% python3 -q
>>> import numpy as np
>>> import numpy.linalg as la
>>> np.set_printoptions(precision=2, suppress=True, linewidth=120, floatmode="fixed")
>>> J = np.load("out15.npy")
>>> J
array([[0, 0, 1, 1],
       [0, 0, 1, 1],
       [1, 1, 0, 1],
       [1, 1, 1, 0]])
>>> Y = J / la.norm(J, axis=1, keepdims=True)
>>> cov = Y @ Y.T
>>> print((cov - 2 * np.eye(4)).round(6).argmax(axis=1))
[1 0 3 2]
>>> cov
array([[1.00, 1.00, 0.41, 0.41],
       [1.00, 1.00, 0.41, 0.41],
       [0.41, 0.41, 1.00, 0.67],
       [0.41, 0.41, 0.67, 1.00]])
>>> m1 = np.loadtxt("x.csv", delimiter=",")
>>> m1
array([[0.00, 0.00, 0.00],
       [0.00, 0.00, 1.00],
       [0.00, 1.00, 0.00]])
>>> la.matrix_rank(m1)
np.int64(2)
>>> m1.shape
(3, 3)
>>> print(la.svd(m1, compute_uv=False))
[1.00 1.00 0.00]
>>> print(m1.sum(axis=1))
[0.00 1.00 1.00]
>>> print(np.unravel_index(np.abs(m1).argmax(), m1.shape))
(np.int64(1), np.int64(2))
>>> (la.matrix_power((m1 != 0) + (m1.T != 0) + np.eye(3), 3) > 0).astype(int)
array([[1, 0, 0],
       [0, 1, 1],
       [0, 1, 1]])
>>> np.flatnonzero(la.matrix_power((m1 != 0) + (m1.T != 0) + np.eye(3), 3)[0])
array([0])
>>> m1 @ m1
array([[0.00, 0.00, 0.00],
       [0.00, 1.00, 0.00],
       [0.00, 0.00, 1.00]])
>>> np.all(la.eigvalsh(m1) > 0)
np.False_
>>> mat = np.loadtxt("run13.csv", delimiter=",")
>>> mat
array([[-0.10, -1.21, -0.40,  0.10, -0.40],
       [ 0.40, -5.90, -2.00,  0.40,  1.80],
       [-1.30,  1.23,  0.40, -0.80,  0.10],
       [-0.20,  2.11,  0.70,  0.50, -0.70],
       [ 0.90, -0.03,  0.00, -1.10, -1.60],
       [ 0.20,  0.68,  0.30,  0.70, -1.10],
       [ 0.90,  6.38,  2.10, -0.40,  0.40],
       [-1.00,  3.99,  1.30,  0.20,  1.60],
       [-1.50, -6.24, -2.10,  0.00, -0.20],
       [ 1.30,  1.66,  0.60,  0.70,  0.00],
       [ 0.20,  0.04,  0.00, -0.50,  2.20],
       [ 1.30,  0.33,  0.10, -0.20,  1.20],
       [-1.20,  4.14,  1.40,  1.00,  1.30],
       [ 0.10, -6.32, -2.10, -0.40,  2.40],
       [ 0.60, -3.67, -1.20,  0.40,  0.20],
       [ 0.30,  2.26,  0.80,  0.50,  3.10],
       [ 0.90,  0.76,  0.20, -0.20, -1.10],
       [-2.10, -4.27, -1.40, -1.10,  0.40],
       [-1.00, -5.43, -1.80,  0.60, -0.80],
       [-0.60,  8.45,  2.80, -0.70,  0.10],
       [ 1.20, -4.84, -1.60, -1.60,  0.70],
       [-1.10,  0.58,  0.20, -0.50,  0.50],
       [ 0.40,  2.68,  0.90,  0.80, -0.80],
       [ 0.30, -0.37, -0.10, -0.20,  0.20],
       [-0.60, -7.22, -2.40, -0.50,  2.50],
       [ 1.40, -2.35, -0.80,  2.30, -1.40],
       [-0.20,  2.50,  0.80, -1.50, -0.80],
       [-1.70, -0.56, -0.20, -0.40,  0.60],
       [ 0.50, -4.63, -1.50,  0.60,  2.00],
       [ 0.80, -4.13, -1.40, -0.60,  0.20],
       [ 1.30, -0.78, -0.20,  0.90,  1.80],
       [ 1.70, -3.78, -1.20, -0.50, -0.20],
       [ 1.00, -2.43, -0.80, -0.10, -0.80],
       [ 1.40,  3.41,  1.10,  0.80,  1.30],
       [-0.60, -0.52, -0.20, -0.30, -1.00],
       [-0.10,  1.26,  0.40,  2.10, -1.30],
       [-0.60, -0.62, -0.10,  1.50,  1.60]])
>>> Y = np.c_[mat[:, :2] @ np.array([[-2, -2], [-1, 1]]), np.array([-6, -9, -6, -3, 1, -3, 7, 3, -7, -4, -1, 1, 0, 5, 0, 2, -8, 0, 6, 9, 6, -3, -6, 7, 0, 3, 4, -7, 8, 4, 3, -5, 7, 9, 7, 5, -3])]
>>> print(Y)
[[ 1.41 -1.01 -6.00]
 [ 5.10 -6.70 -9.00]
 [ 1.37  3.83 -6.00]
 [-1.71  2.51 -3.00]
 [-1.77 -1.83  1.00]
 [-1.08  0.28 -3.00]
 [-8.18  4.58  7.00]
 [-1.99  5.99  3.00]
 [ 9.24 -3.24 -7.00]
 [-4.26 -0.94 -4.00]
 [-0.44 -0.36 -1.00]
 [-2.93 -2.27  1.00]
 [-1.74  6.54  0.00]
 [ 6.12 -6.52  5.00]
 [ 2.47 -4.87  0.00]
 [-2.86  1.66  2.00]
 [-2.56 -1.04 -8.00]
 [ 8.47 -0.07  0.00]
 [ 7.43 -3.43  6.00]
 [-7.25  9.65  9.00]
 [ 2.44 -7.24  6.00]
 [ 1.62  2.78 -3.00]
 [-3.48  1.88 -6.00]
 [-0.23 -0.97  7.00]
 [ 8.42 -6.02  0.00]
 [-0.45 -5.15  3.00]
 [-2.10  2.90  4.00]
 [ 3.96  2.84 -7.00]
 [ 3.63 -5.63  8.00]
 [ 2.53 -5.73  4.00]
 [-1.82 -3.38  3.00]
 [ 0.38 -7.18 -5.00]
 [ 0.43 -4.43  7.00]
 [-6.21  0.61  9.00]
 [ 1.72  0.68  7.00]
 [-1.06  1.46  5.00]
 [ 1.82  0.58 -3.00]]
>>> print(la.norm(la.qr(mat)[0].T @ Y, axis=0) ** 2 / ((Y ** 2).sum(axis=0) + 1e-12))
[1.00 1.00 0.10]
